In [1]: import numpy as np

In [2]: np.set_printoptions(precision=2, suppress=True, linewidth=140)

In [3]: def rd(a):
   ...:     return np.round(a, 2) + 0
   ...: 

In [4]: feats = np.array([[-2, 0, 0, 0], [0, 1, 0, 0], [0, 0, -1, 0], [0, 0, 0, 2]])

In [5]: feats
Out[5]: 
array([[-2,  0,  0,  0],
       [ 0,  1,  0,  0],
       [ 0,  0, -1,  0],
       [ 0,  0,  0,  2]])

In [6]: np.poly(feats)
Out[6]: array([ 1.,  0., -5.,  0.,  4.])

In [7]: rd(np.linalg.eigvals(feats))
Out[7]: array([-2.,  1., -1.,  2.])

In [8]: vec = np.array([-2, 0, 3, -2])

In [9]: y = feats @ vec

In [10]: beta, lr = np.zeros(4), 1 / np.linalg.norm(feats, 2) ** 2

In [11]: for i in range(4):
    ...:     beta -= lr * feats.T @ (feats @ beta - y)
    ...:     if i % 1 == 0: print(i, round(np.linalg.norm(feats @ beta - y), 2))
    ...: 
0 2.25
1 1.69
2 1.27
3 0.95

In [12]: rd(np.linalg.cond(feats))
Out[12]: np.float64(2.0)

In [13]: rd(beta)
Out[13]: array([-2.  ,  0.  ,  2.05, -2.  ])

In [14]: A2 = feats / np.sqrt((feats ** 2).mean(axis=1, keepdims=True))

In [15]: np.linalg.matrix_rank(A2) == np.linalg.matrix_rank(feats)
Out[15]: np.True_

In [16]: A2[3]
Out[16]: array([0., 0., 0., 2.])

In [17]: np.linalg.matrix_rank(feats - feats.mean(axis=1, keepdims=True))
Out[17]: np.int64(3)

In [18]: rd(np.linalg.norm(A2, axis=1))
Out[18]: array([2., 2., 2., 2.])

In [19]: np.all(np.linalg.eigvalsh(feats) > 0)
Out[19]: np.False_

In [20]: rd(np.linalg.eigvalsh(feats).min())
Out[20]: np.float64(-2.0)

In [21]: evals, V = np.linalg.eigh(feats)

In [22]: np.unique(evals.round(6) + 0, return_counts=True)[1]
Out[22]: array([1, 1, 1, 1])

In [23]: np.abs(V[:, -1])
Out[23]: array([0., 0., 0., 1.])

In [24]: V.T @ V
Out[24]: 
array([[1., 0., 0., 0.],
       [0., 1., 0., 0.],
       [0., 0., 1., 0.],
       [0., 0., 0., 1.]])

In [25]: (evals > 1e-8).sum(), (evals < -1e-8).sum()
Out[25]: (np.int64(2), np.int64(2))

In [26]: rd(np.linalg.svd(feats, compute_uv=False))
Out[26]: array([2., 2., 1., 1.])

In [27]: evals.sum(), np.trace(feats)
Out[27]: (np.float64(0.0), np.int64(0))

In [28]: rd(np.linalg.eigvalsh(feats @ feats))
Out[28]: array([1., 1., 4., 4.])

In [29]: evals
Out[29]: array([-2., -1.,  1.,  2.])

In [30]: arr = np.loadtxt("case6.csv", delimiter=",")

In [31]: arr
Out[31]: 
array([[ 1.1 , -0.1 ,  1.5 , -1.6 , -1.5 ,  1.1 , -1.9 ,  1.2 , -0.4 ],
       [ 0.7 ,  0.1 , -1.3 ,  0.7 ,  0.  ,  1.  , -0.4 ,  0.2 ,  0.  ],
       [-0.8 ,  0.8 ,  0.9 ,  1.3 , -2.3 , -0.5 ,  0.9 ,  0.  , -0.3 ],
       [ 0.2 ,  1.8 ,  0.2 ,  1.  ,  1.8 , -0.7 ,  1.  ,  0.2 ,  0.6 ],
       [-0.5 ,  0.5 , -1.1 ,  0.3 ,  0.  , -0.9 , -1.8 , -0.6 , -1.3 ],
       [ 0.8 ,  1.1 , -1.2 ,  0.9 ,  0.5 , -1.3 , -1.7 ,  0.1 , -1.  ],
       [-0.47,  0.53, -1.18,  0.25,  0.07, -0.87, -1.81, -0.57, -1.21],
       [-0.9 , -0.1 , -2.6 ,  1.1 , -0.1 ,  0.1 ,  0.4 , -1.1 ,  1.7 ],
       [-1.7 ,  0.6 ,  1.1 , -0.4 ,  0.5 , -0.8 ,  0.4 , -0.6 ,  0.  ],
       [-0.2 ,  0.  ,  1.  ,  1.3 , -0.6 , -0.3 ,  0.6 , -0.5 ,  1.  ]])

In [32]: vec = np.array([2, 3, 1, 2, -3, 1, 2, 0, 1])

In [33]: a = np.maximum(arr @ vec, 0)

In [34]: rd(np.maximum(arr @ (3 * vec), 0))
Out[34]: array([ 4.8,  6. , 36.6, 13.5,  0. ,  0. ,  0. ,  1.2,  0. , 20.7])

In [35]: rd(np.tanh(arr @ vec))
Out[35]: array([ 0.92,  0.96,  1.  ,  1.  , -1.  , -0.94, -1.  ,  0.38, -0.99,  1.  ])

In [36]: np.flatnonzero(a > 1e-9)
Out[36]: array([0, 1, 2, 3, 7, 9])

In [37]: vec = np.array([-4, 2, 2, -5, 0, 1, -2, 4, -3])

In [38]: y = arr @ vec

In [39]: beta, lr = np.zeros(9), 1 / np.linalg.norm(arr, 2) ** 2

In [40]: for i in range(4):
    ...:     beta -= lr * arr.T @ (arr @ beta - y)
    ...:     if i % 1 == 0: print(i, round(np.linalg.norm(arr @ beta - y), 2))
    ...: 
0 10.58
1 7.91
2 6.51
3 5.66

In [41]: rd(beta)
Out[41]: array([-0.78,  0.38,  3.1 , -3.88, -0.15, -0.19, -2.2 ,  1.05, -2.78])

In [42]: rd(np.linalg.cond(arr))
Out[42]: np.float64(74.87)

In [43]: round(np.log10(np.linalg.cond(arr)))
Out[43]: 2

In [44]: np.linalg.matrix_rank(arr, rtol=0.1)
Out[44]: np.int64(8)

In [45]: [round(float(x), 2) for x in np.linalg.svd(arr, compute_uv=False)[:3]]
Out[45]: [5.2, 4.99, 3.68]

In [46]: f = np.array([6, -1, 5, -9]) + 0.5

In [47]: X = np.outer(f, f) / (f @ f)

In [48]: rd(X)
Out[48]: 
array([[ 0.29, -0.02,  0.25, -0.38],
       [-0.02,  0.  , -0.02,  0.03],
       [ 0.25, -0.02,  0.21, -0.32],
       [-0.38,  0.03, -0.32,  0.5 ]])

In [49]: rd(np.einsum("ij,ji->", X, X))
Out[49]: np.float64(1.0)

In [50]: rd(np.poly(X))
Out[50]: array([ 1., -1.,  0.,  0.,  0.])

In [51]: rd(np.linalg.det(X.T))
Out[51]: np.float64(0.0)

In [52]: rd(np.linalg.eigvals(X))
Out[52]: array([0., 1., 0., 0.])

In [53]: rd(np.linalg.det(2 * X)), rd(np.linalg.det(X))
Out[53]: (np.float64(0.0), np.float64(0.0))
